>>> import numpy as np
>>> np.set_printoptions(precision=2, suppress=True, linewidth=160)
>>> tidy = lambda a: np.round(a, 2) + 0
>>> J = np.array([[2, 0, -1, 1, 2],
...     [-4, 0, 2, -2, -4],
...     [-4, 0, 2, -2, -4],
...     [-4, 0, 2, -2, -4],
...     [2, 0, -1, 1, 2],
...     [-2, 0, 1, -1, -2],
...     [0, 0, 0, 0, 0]])
>>> r = np.linalg.matrix_rank(J)
>>> r
np.int64(1)
>>> null = np.linalg.svd(J)[2][r:].T
>>> tidy(null @ null.T)
array([[ 0.6,  0. ,  0.2, -0.2, -0.4],
       [ 0. ,  1. ,  0. ,  0. ,  0. ],
       [ 0.2,  0. ,  0.9,  0.1,  0.2],
       [-0.2,  0. ,  0.1,  0.9, -0.2],
       [-0.4,  0. ,  0.2, -0.2,  0.6]])
>>> [int(np.linalg.matrix_rank(J[:i])) for i in range(1, len(J) + 1)]
[1, 1, 1, 1, 1, 1, 1]
>>> tidy(J @ np.linalg.pinv(J) @ J)
array([[ 2.,  0., -1.,  1.,  2.],
       [-4.,  0.,  2., -2., -4.],
       [-4.,  0.,  2., -2., -4.],
       [-4.,  0.,  2., -2., -4.],
       [ 2.,  0., -1.,  1.,  2.],
       [-2.,  0.,  1., -1., -2.],
       [ 0.,  0.,  0.,  0.,  0.]])
>>> np.linalg.lstsq(J[:-1].T, J[-1])[2]
np.int32(1)
>>> left, sigma, VT = np.linalg.svd(J)
>>> tidy(sigma)
array([12.25,  0.  ,  0.  ,  0.  ,  0.  ])
>>> np.argmax(sigma[:-1] / (sigma[1:] + 1e-6)) + 1
np.int64(1)
>>> B = left[:, :1] @ np.diag(sigma[:1]) @ VT[:1]
>>> B
array([[ 2.,  0., -1.,  1.,  2.],
       [-4.,  0.,  2., -2., -4.],
       [-4.,  0.,  2., -2., -4.],
       [-4.,  0.,  2., -2., -4.],
       [ 2.,  0., -1.,  1.,  2.],
       [-2.,  0.,  1., -1., -2.],
       [ 0.,  0.,  0.,  0.,  0.]])
>>> np.linalg.matrix_rank(B)
np.int64(1)
>>> tidy(np.linalg.norm(J - B) / np.linalg.norm(J))
np.float64(0.0)
>>> tidy(np.linalg.norm(J, 2) / np.linalg.norm(J))
np.float64(1.0)
>>> np.linalg.cond(J) > 100
np.True_
>>> np.argsort(-np.linalg.norm(J, axis=0).round(6), kind="stable")[:3]
array([0, 4, 2])
>>> rng = np.random.default_rng(976)
>>> B = J + rng.integers(-2, 3, (7, 1)) @ rng.integers(-2, 3, (1, 5))
>>> B
array([[ 2, -4,  1,  5,  2],
       [-4,  2,  1, -4, -4],
       [-4,  4,  0, -6, -4],
       [-4, -2,  3,  0, -4],
       [ 2,  4, -3, -3,  2],
       [-2,  4, -1, -5, -2],
       [ 0,  0,  0,  0,  0]])
>>> np.abs(B - J).sum(axis=1)
array([10,  5, 10,  5, 10, 10,  0])
>>> B - J
array([[ 0, -4,  2,  4,  0],
       [ 0,  2, -1, -2,  0],
       [ 0,  4, -2, -4,  0],
       [ 0, -2,  1,  2,  0],
       [ 0,  4, -2, -4,  0],
       [ 0,  4, -2, -4,  0],
       [ 0,  0,  0,  0,  0]])
>>> E = np.array([[0, 0, 0, 0, 0, 0, 0, 0],
...     [0, 3, 0, 0, 0, 0, 0, 0],
...     [3, 0, 0, 0, 0, 0, 0, 0],
...     [3, 1, 3, 0, 0, 0, 0, 0],
...     [2, 3, 0, 2, 1, 0, 0, 0],
...     [1, 2, 1, 0, 1, 0, 0, 0],
...     [2, 2, 0, 1, 1, 3, 3, 0],
...     [0, 3, 2, 1, 0, 3, 1, 0]])
>>> t3 = np.stack([E, -2 * E, E[::-1]])
>>> np.linalg.matrix_rank(t3.reshape(3, -1))
np.int64(2)
>>> B = np.array([[1, 0, 1],
...     [2, 2, 0],
...     [1, 3, 2],
...     [1, 3, 1],
...     [0, 1, 0],
...     [0, 1, 0],
...     [3, 3, 3],
...     [1, 3, 3]])
>>> np.einsum("ij,ij->i", E, E)
array([ 0,  9,  9, 19, 18,  7, 28, 24])
>>> np.einsum("ik,kj->ij", E, B)
array([[ 0,  0,  0],
       [ 6,  6,  0],
       [ 3,  0,  3],
       [ 8, 11,  9],
       [10, 13,  4],
       [ 6,  8,  3],
       [16, 20, 12],
       [12, 21,  8]])
>>> np.einsum("ij->j", E)
array([11, 14,  6,  4,  3,  6,  4,  0])
>>> tidy(np.linalg.norm(E, 2) / np.linalg.norm(E))
np.float64(0.77)
>>> m1 = np.loadtxt("run0.csv", delimiter=",")
>>> tidy(m1)
array([[ 0.83,  0.23, -0.2 ,  0.  , -0.19,  0.13],
       [ 0.23,  0.69,  0.27,  0.08,  0.27, -0.11],
       [-0.2 ,  0.27,  0.7 , -0.18, -0.06,  0.26],
       [ 0.  ,  0.08, -0.18,  0.11,  0.16, -0.18],
       [-0.19,  0.27, -0.06,  0.16,  0.35, -0.3 ],
       [ 0.13, -0.11,  0.26, -0.18, -0.3 ,  0.32]])
>>> np.argsort(-np.linalg.norm(m1, axis=0).round(6), kind="stable")[:3]
array([0, 2, 1])
>>> [round(float(x), 2) for x in np.linalg.svd(m1, compute_uv=False)[:3]]
[1.0, 1.0, 1.0]
>>> np.linalg.cond(m1) > 100
np.True_
>>> tidy(np.linalg.norm(m1, 2) / np.linalg.norm(m1))
np.float64(0.58)
>>> np.linalg.matrix_rank(m1, rtol=0.1)
np.int64(3)
>>> K = np.array([[-0.61, -1.17, -2.65, 0.49],
...     [0.94, 1.06, 1.9, 1.84],
...     [1.58, 0.9, -1.72, 1.65],
...     [-2.56, -0.6, -1.01, -1.02],
...     [-0.01, -1.4, -1.96, 1.79],
...     [1.02, -1.24, 0.68, -2.44],
...     [0.15, -2.99, -0.2, 0.09],
...     [-0.53, 0.17, -2.68, 1.23],
...     [1.34, 0.7, -2.37, 1.04],
...     [0.34, -0.59, 2.72, 1.06],
...     [-1.06, -1.99, -1.12, -1.63],
...     [0.31, 2.09, -1.08, -1.84],
...     [-1.02, -2.37, 0.76, 1.33]])
>>> t3 = np.stack([K, 2 * K, K[::-1]])
>>> (t3 @ K.T).shape
(3, 13, 13)
>>> np.linalg.matrix_rank(t3)
array([4, 4, 4])
>>> P = K @ np.linalg.solve(K.T @ K, K.T)
>>> np.linalg.matrix_rank(np.eye(13) - P)
np.int64(9)
>>> tidy(P @ K[:, 1])
array([-1.17,  1.06,  0.9 , -0.6 , -1.4 , -1.24, -2.99,  0.17,  0.7 , -0.59, -1.99,  2.09, -2.37])
>>> tidy(np.diag(P))
array([0.21, 0.26, 0.29, 0.45, 0.25, 0.52, 0.37, 0.24, 0.29, 0.25, 0.26, 0.31, 0.31])
>>> feats = np.load("mat.npy")
>>> feats
array([[  2,  -4,  -4,   8],
       [  4,   5,  -8, -10],
       [ -6,  12,   2,  -4],
       [-12, -15,   4,   5]])
>>> left, sigma, VT = np.linalg.svd(feats, full_matrices=False)
>>> (sigma > 1e-8).sum()
np.int64(4)
>>> left.shape, sigma.shape, VT.shape
((4, 4), (4,), (4, 4))
>>> tidy(sigma)
array([24.66, 13.8 ,  9.42,  5.27])
>>> np.abs(left[:, 0]).round(6).argmax()
np.int64(3)
>>> tidy(left.T @ left)
array([[1., 0., 0., 0.],
       [0., 1., 0., 0.],
       [0., 0., 1., 0.],
       [0., 0., 0., 1.]])
>>> tidy(left.T @ feats @ VT.T)
array([[24.66,  0.  ,  0.  ,  0.  ],
       [ 0.  , 13.8 ,  0.  ,  0.  ],
       [ 0.  ,  0.  ,  9.42,  0.  ],
       [ 0.  ,  0.  ,  0.  ,  5.27]])
>>> tidy(np.abs(VT[0]))
array([0.35, 0.77, 0.22, 0.48])
>>> tidy(VT @ VT.T)
array([[1., 0., 0., 0.],
       [0., 1., 0., 0.],
       [0., 0., 1., 0.],
       [0., 0., 0., 1.]])
>>> tidy(sigma / sigma[0])
array([1.  , 0.56, 0.38, 0.21])
>>> np.allclose(m1 @ m1.T, m1.T @ m1)
True
>>> tidy(np.linalg.det(m1))
np.float64(0.0)
>>> np.trace(m1)
np.float64(3.0)
>>> tidy(np.linalg.norm(feats, 1)), tidy(np.linalg.norm(feats, np.inf))
(np.float64(36.0), np.float64(36.0))
>>> tidy(np.linalg.norm(feats, "nuc"))
np.float64(53.15)
>>> feats[2] @ feats[0]
np.int64(-100)
>>> mat = np.array([[-2.0, 1.0, 2.0], [0.0, 3.0, 5.0], [0.0, 0.0, 1.0]])
>>> mat
array([[-2.,  1.,  2.],
       [ 0.,  3.,  5.],
       [ 0.,  0.,  1.]])
>>> labels = rng.permutation(3)
>>> B = mat[:, labels] * rng.choice([-1, 1], 3)
>>> B
array([[-2.,  2., -1.],
       [-5., -0., -3.],
       [-1., -0., -0.]])
>>> left, _, VT = np.linalg.svd(mat.T @ B)
>>> labels
array([2, 0, 1])
>>> left, sigma, VT = np.linalg.svd(J, full_matrices=False)
>>> np.allclose(left * sigma @ VT, J)
True
>>> tidy(sigma)
array([12.25,  0.  ,  0.  ,  0.  ,  0.  ])
>>> tidy(np.sqrt((sigma ** 2).sum())), tidy(np.linalg.norm(J))
(np.float64(12.25), np.float64(12.25))
>>> np.abs(left[:, 0]).round(6).argmax()
np.int64(1)
>>> tidy(VT @ VT.T)
array([[1., 0., 0., 0., 0.],
       [0., 1., 0., 0., 0.],
       [0., 0., 1., 0., 0.],
       [0., 0., 0., 1., 0.],
       [0., 0., 0., 0., 1.]])
>>> tidy(sigma / sigma[0])
array([1., 0., 0., 0., 0.])
>>> u = np.array([-1, 0])
>>> np.array([np.convolve(row, u, "same") for row in mat])
array([[ 2., -1., -2.],
       [ 0., -3., -5.],
       [ 0.,  0., -1.]])
>>> gram = mat.T @ mat
>>> np.trace(gram), (mat ** 2).sum()
(np.float64(44.0), np.float64(44.0))
>>> np.diag(gram)
array([ 4., 10., 30.])
>>> tidy(np.linalg.eigvalsh(gram)[::-1])
array([40.27,  3.47,  0.26])
>>> tidy(np.sort(np.linalg.eigvals(mat)))
array([-2.,  1.,  3.])
>>> np.linalg.matrix_rank(mat - mat[0, 0] * np.eye(3))
np.int64(2)
>>> W2 = np.array([[3, 2, 1, 1], [3, 1, 2, 0], [2, 0, 2, 3], [1, 1, 1, 0]])
>>> arr = (rng.random((16, 4)) < 0.25) @ W2
>>> arr
array([[2, 0, 2, 3],
       [3, 1, 2, 0],
       [1, 1, 1, 0],
       [3, 2, 1, 1],
       [5, 2, 3, 4],
       [8, 3, 5, 4],
       [6, 2, 5, 3],
       [6, 3, 3, 1],
       [4, 2, 3, 0],
       [4, 3, 2, 1],
       [0, 0, 0, 0],
       [7, 4, 4, 1],
       [7, 4, 4, 1],
       [1, 1, 1, 0],
       [3, 1, 2, 0],
       [1, 1, 1, 0]])
>>> Ac = (arr - arr.mean(axis=0)) / arr.std(axis=0)
>>> np.argwhere(np.abs(Ac) > 2)
array([], shape=(0, 2), dtype=int64)
>>> beta = np.linalg.lstsq(np.delete(Ac, 1, axis=1), Ac[:, 1])[0]
>>> np.abs(beta).argmax()
np.int64(0)
>>> x0 = np.array([-2, 3, 2, 1])
>>> target = arr @ x0
>>> tidy(np.linalg.solve(arr.T @ arr, arr.T @ target))
array([-2.,  3.,  2.,  1.])
>>> tidy(np.linalg.lstsq(arr, target)[0])
array([-2.,  3.,  2.,  1.])
>>> target = target + 0.02 * rng.normal(size=16)
>>> tidy(target)
array([2.99, 1.01, 3.01, 2.97, 6.03, 6.98, 6.97, 3.98, 3.98, 6.01, 0.  , 7.  , 7.02, 3.02, 0.99, 3.03])
>>> beta, *_ = np.linalg.lstsq(arr, target)
>>> tidy(np.linalg.norm(target - arr @ beta))
np.float64(0.06)
>>> W2 = arr[[1, 6]].astype(float)
>>> for _ in range(4):
...     labels = np.linalg.norm(arr[:, None] - W2, axis=-1).argmin(axis=1)
...     W2 = np.array([arr[labels == j].mean(axis=0) for j in range(2)])
... 
>>> labels
array([0, 0, 0, 0, 1, 1, 1, 1, 0, 0, 0, 1, 1, 0, 0, 0])
>>> tidy(W2)
array([[2.2 , 1.2 , 1.5 , 0.5 ],
       [6.5 , 3.  , 4.  , 2.33]])
>>> tidy(W2[1] - W2[0])
array([4.3 , 1.8 , 2.5 , 1.83])
>>> np.bincount(labels)
array([10,  6])
>>> X = np.load("block11.npy")
>>> X
array([[ 6, 14,  0, 11,  3,  8,  9],
       [12,  4,  0, 10,  8,  8, 11],
       [15,  0,  3,  2,  3,  0,  4],
       [18,  0,  1,  0,  0,  0, 11],
       [21,  3,  1,  5,  0,  0, 13],
       [ 0,  8,  0,  0,  4,  2,  3],
       [ 0,  1,  0,  8, 15, 12,  0],
       [ 0,  0,  0,  8, 22, 16,  0],
       [ 3, 11,  1, 13,  0,  9,  0],
       [24,  0,  3,  2,  0,  0, 12],
       [12, 11,  3,  6,  0,  0,  4],
       [ 0, 12,  0, 11,  5, 12,  0]])
>>> P = X @ np.linalg.solve(X.T @ X, X.T)
>>> tidy(np.diag(P))
array([0.63, 0.53, 0.39, 0.48, 0.76, 0.62, 0.31, 0.64, 0.57, 0.72, 0.7 , 0.64])
>>> tidy(P @ X[:, 1])
array([14.,  4.,  0.,  0.,  3.,  8.,  1.,  0., 11.,  0., 11., 12.])
>>> B = X + rng.integers(-2, 3, (12, 6)) @ rng.integers(-2, 3, (6, 7))
>>> B
array([[ 6, 15,  2, 18,  4, 10, 12],
       [15,  3, -1,  9,  9, 11, 11],
       [14, -2,  5, 12,  4,  8,  7],
       [14, -2, -1, -6, -4, -3,  7],
       [27,  5, -3,  3,  4,  2, 13],
       [ 4,  9,  2, -1,  9,  3,  1],
       [-4, -4,  5, 15, 12, 18,  0],
       [ 1,  3, -2, 17, 26, 20,  2],
       [ 6,  9,  1,  7, -1,  9, -2],
       [25,  0,  8, 12,  4,  6, 17],
       [14, 10,  3,  7, -1,  2,  4],
       [-8,  6,  5, 11, -2, 12, -3]])
>>> np.linalg.matrix_rank(B - X, tol=1e-8)
np.int64(6)
>>> np.abs(B - X).sum(axis=1)
array([16, 10, 27, 25, 20, 16, 30, 25, 14, 31,  7, 29])
>>> O, R = np.linalg.qr(X)
>>> np.allclose(R.T @ R, X.T @ X)
True
>>> tidy(O.T @ O)
array([[1., 0., 0., 0., 0., 0., 0.],
       [0., 1., 0., 0., 0., 0., 0.],
       [0., 0., 1., 0., 0., 0., 0.],
       [0., 0., 0., 1., 0., 0., 0.],
       [0., 0., 0., 0., 1., 0., 0.],
       [0., 0., 0., 0., 0., 1., 0.],
       [0., 0., 0., 0., 0., 0., 1.]])
>>> labels = rng.permutation(7)
>>> B = X[:, labels] * rng.choice([-1, 1], 7)
>>> B
array([[-14,   6,   9,   8,   3,   0, -11],
       [ -4,  12,  11,   8,   8,   0, -10],
       [  0,  15,   4,   0,   3,  -3,  -2],
       [  0,  18,  11,   0,   0,  -1,   0],
       [ -3,  21,  13,   0,   0,  -1,  -5],
       [ -8,   0,   3,   2,   4,   0,   0],
       [ -1,   0,   0,  12,  15,   0,  -8],
       [  0,   0,   0,  16,  22,   0,  -8],
       [-11,   3,   0,   9,   0,  -1, -13],
       [  0,  24,  12,   0,   0,  -3,  -2],
       [-11,  12,   4,   0,   0,  -3,  -6],
       [-12,   0,   0,  12,   5,   0, -11]])
>>> left, _, VT = np.linalg.svd(X.T @ B)
>>> labels
array([1, 0, 6, 5, 4, 2, 3])
>>> Ac = K - K.mean(axis=0)
>>> left, sigma, VT = np.linalg.svd(Ac, full_matrices=False)
>>> (np.sign(left[:, 0]) == np.sign(left[0, 0])).astype(int)
array([1, 0, 1, 0, 1, 0, 0, 1, 1, 0, 0, 1, 0])
>>> np.abs(left[:, 0]).argmax()
np.int64(9)
>>> tidy(sigma)
array([6.15, 5.82, 4.96, 3.08])
>>> tidy((sigma ** 2).sum() ** 2 / (sigma ** 4).sum())
np.float64(3.42)
>>> np.abs(VT[0]).argmax()
np.int64(2)
>>> tidy(np.abs(VT[-1]))
array([0.86, 0.45, 0.17, 0.19])
>>> tidy(Ac.mean(axis=0))
array([0., 0., 0., 0.])
>>> np.linalg.matrix_rank(Ac)
np.int64(4)
>>> tidy(VT[0] * np.sign(VT[0, np.abs(VT[0]).argmax()]))
array([-0.06, -0.39,  0.9 , -0.15])
